$ ipython --no-banner

In [1]: import numpy as np

In [2]: import numpy.linalg as la

In [3]: np.set_printoptions(suppress=True, linewidth=100)

In [4]: def rnd(a):
   ...:     return np.round(a, 2) + 0
   ...: 

In [5]: B = np.array([[3, 1, 0, 1, 3],
   ...:     [2, 1, 1, 2, 3],
   ...:     [2, 0, 1, 3, 1],
   ...:     [3, 0, 1, 0, 0],
   ...:     [2, 2, 2, 1, 3]])

In [6]: basis = np.array([[-1, 1, 9], [3, 9, 4], [8, -2, -7]])

In [7]: m1 = np.block([[B, np.array([[2, -4, 0], [6, -5, -9], [9, -3, 0], [-5, 0, 4], [-1, 7, 8]])], [np.zeros((3, 5)), basis]])

In [8]: m1
Out[8]: 
array([[ 3.,  1.,  0.,  1.,  3.,  2., -4.,  0.],
       [ 2.,  1.,  1.,  2.,  3.,  6., -5., -9.],
       [ 2.,  0.,  1.,  3.,  1.,  9., -3.,  0.],
       [ 3.,  0.,  1.,  0.,  0., -5.,  0.,  4.],
       [ 2.,  2.,  2.,  1.,  3., -1.,  7.,  8.],
       [ 0.,  0.,  0.,  0.,  0., -1.,  1.,  9.],
       [ 0.,  0.,  0.,  0.,  0.,  3.,  9.,  4.],
       [ 0.,  0.,  0.,  0.,  0.,  8., -2., -7.]])

In [9]: rng = np.random.default_rng(26808)

In [10]: labels = rng.permutation(8)

In [11]: labels
Out[11]: array([1, 3, 0, 7, 5, 6, 4, 2])

In [12]: B = m1[labels][:, labels]

In [13]: np.allclose(B, m1)
Out[13]: False

In [14]: B
Out[14]: 
array([[ 1.,  2.,  2., -9.,  6., -5.,  3.,  1.],
       [ 0.,  0.,  3.,  4., -5.,  0.,  0.,  1.],
       [ 1.,  1.,  3.,  0.,  2., -4.,  3.,  0.],
       [ 0.,  0.,  0., -7.,  8., -2.,  0.,  0.],
       [ 0.,  0.,  0.,  9., -1.,  1.,  0.,  0.],
       [ 0.,  0.,  0.,  4.,  3.,  9.,  0.,  0.],
       [ 2.,  1.,  2.,  8., -1.,  7.,  3.,  2.],
       [ 0.,  3.,  2.,  0.,  9., -3.,  1.,  1.]])

In [15]: rnd(la.det(B)), rnd(la.det(m1[labels]))
Out[15]: (np.float64(-11286.0), np.float64(-11286.0))

In [16]: W0 = np.array([[0, -2, -1, 1, 2, 0],
    ...:     [2, 0, 0, 2, 0, 1],
    ...:     [1, 0, 0, -3, -1, -1],
    ...:     [-1, -2, 3, 0, -1, 0],
    ...:     [-2, 0, 1, 1, 0, -1],
    ...:     [0, -1, 1, 0, 1, 0]])

In [17]: W0
Out[17]: 
array([[ 0, -2, -1,  1,  2,  0],
       [ 2,  0,  0,  2,  0,  1],
       [ 1,  0,  0, -3, -1, -1],
       [-1, -2,  3,  0, -1,  0],
       [-2,  0,  1,  1,  0, -1],
       [ 0, -1,  1,  0,  1,  0]])

In [18]: B = m1 / np.sqrt((m1 ** 2).mean(axis=1, keepdims=True))

In [19]: rnd(la.norm(B, axis=1))
Out[19]: array([2.83, 2.83, 2.83, 2.83, 2.83, 2.83, 2.83, 2.83])

In [20]: la.matrix_rank(m1 - m1.mean(axis=1, keepdims=True))
Out[20]: np.int64(7)

In [21]: rnd(B[7])
Out[21]: array([ 0.  ,  0.  ,  0.  ,  0.  ,  0.  ,  2.09, -0.52, -1.83])

In [22]: la.matrix_rank(B) == la.matrix_rank(m1)
Out[22]: np.True_

In [23]: labels = rng.permutation(6)

In [24]: labels
Out[24]: array([2, 5, 4, 3, 1, 0])

In [25]: B = W0[labels][:, labels]

In [26]: rnd(np.sort(np.abs(la.eigvals(B))))
Out[26]: array([0.81, 0.81, 2.82, 2.82, 4.4 , 4.4 ])

In [27]: np.allclose(B, W0)
Out[27]: False

In [28]: (W0 - W0.T) / 2
Out[28]: 
array([[ 0., -2., -1.,  1.,  2.,  0.],
       [ 2.,  0.,  0.,  2.,  0.,  1.],
       [ 1.,  0.,  0., -3., -1., -1.],
       [-1., -2.,  3.,  0., -1.,  0.],
       [-2.,  0.,  1.,  1.,  0., -1.],
       [ 0., -1.,  1.,  0.,  1.,  0.]])

In [29]: rnd(np.sort(np.abs(la.eigvals(W0))))
Out[29]: array([0.81, 0.81, 2.82, 2.82, 4.4 , 4.4 ])

In [30]: np.allclose(W0 @ W0.T, W0.T @ W0)
Out[30]: True

In [31]: np.trace(W0)
Out[31]: np.int64(0)

In [32]: np.allclose(W0, W0.T)
Out[32]: False

In [33]: O, V = la.qr(W0[:, :3])[0], la.qr(W0[:, 3:])[0]

In [34]: sv = la.svd(O.T @ V, compute_uv=False)

In [35]: rnd(sv)
Out[35]: array([0.87, 0.76, 0.1 ])

In [36]: rnd(np.degrees(np.arccos(sv.clip(0, 1))))
Out[36]: array([29.29, 40.38, 84.28])

In [37]: O, r_ = la.qr(W0)

In [38]: np.trace(O @ O.T)
Out[38]: np.float64(6.0)

In [39]: rnd(abs(r_[0, 0])), rnd(la.norm(W0[:, 0]))
Out[39]: (np.float64(3.16), np.float64(3.16))

In [40]: rnd(np.abs(np.diag(r_)))
Out[40]: array([3.16, 2.93, 2.76, 3.78, 1.15, 0.9 ])

In [41]: A = np.diag(np.array([-2, 3, -1, -1, 0, 0, 1]))

In [42]: A
Out[42]: 
array([[-2,  0,  0,  0,  0,  0,  0],
       [ 0,  3,  0,  0,  0,  0,  0],
       [ 0,  0, -1,  0,  0,  0,  0],
       [ 0,  0,  0, -1,  0,  0,  0],
       [ 0,  0,  0,  0,  0,  0,  0],
       [ 0,  0,  0,  0,  0,  0,  0],
       [ 0,  0,  0,  0,  0,  0,  1]])

In [43]: W = np.array([[0, -2, 1, 1, -2],
    ...:     [3, -1, 2, 0, -2],
    ...:     [-3, 1, 3, 2, -1],
    ...:     [2, -3, 2, 1, 1],
    ...:     [2, 2, -1, -2, 0],
    ...:     [2, 1, 1, 3, -2],
    ...:     [-1, -2, 1, -3, 0]])

In [44]: b = np.array([0, -2, 2, 2, -2])

In [45]: hid = np.maximum(A @ W + b, 0)

In [46]: la.matrix_rank(hid)
Out[46]: np.int64(5)

In [47]: rnd((hid > 0).mean(axis=0))
Out[47]: array([0.29, 0.29, 0.57, 0.57, 0.14])

In [48]: (hid > 0).astype(int)
Out[48]: 
array([[0, 1, 0, 0, 1],
       [1, 0, 1, 1, 0],
       [1, 0, 0, 0, 0],
       [0, 1, 0, 1, 0],
       [0, 0, 1, 1, 0],
       [0, 0, 1, 1, 0],
       [0, 0, 1, 0, 0]])

In [49]: basis = np.array([[1, 3, 3], [1, 0, 1], [1, 2, 3], [2, 2, 2], [1, 1, 0]])

In [50]: W @ basis
Out[50]: 
array([[-1,  2,  3],
       [ 2, 11, 14],
       [ 4,  0,  5],
       [ 4, 13, 11],
       [-1,  0,  1],
       [ 8, 12, 16],
       [-8, -7, -8]])

In [51]: hid @ basis
Out[51]: 
array([[ 4,  2,  2],
       [21, 47, 55],
       [ 3,  9,  9],
       [ 3,  2,  3],
       [ 6,  8, 10],
       [ 6,  8, 10],
       [ 3,  6,  9]])

In [52]: (hid @ basis).round(6).argmax(axis=1)
Out[52]: array([0, 2, 1, 0, 2, 2, 2])
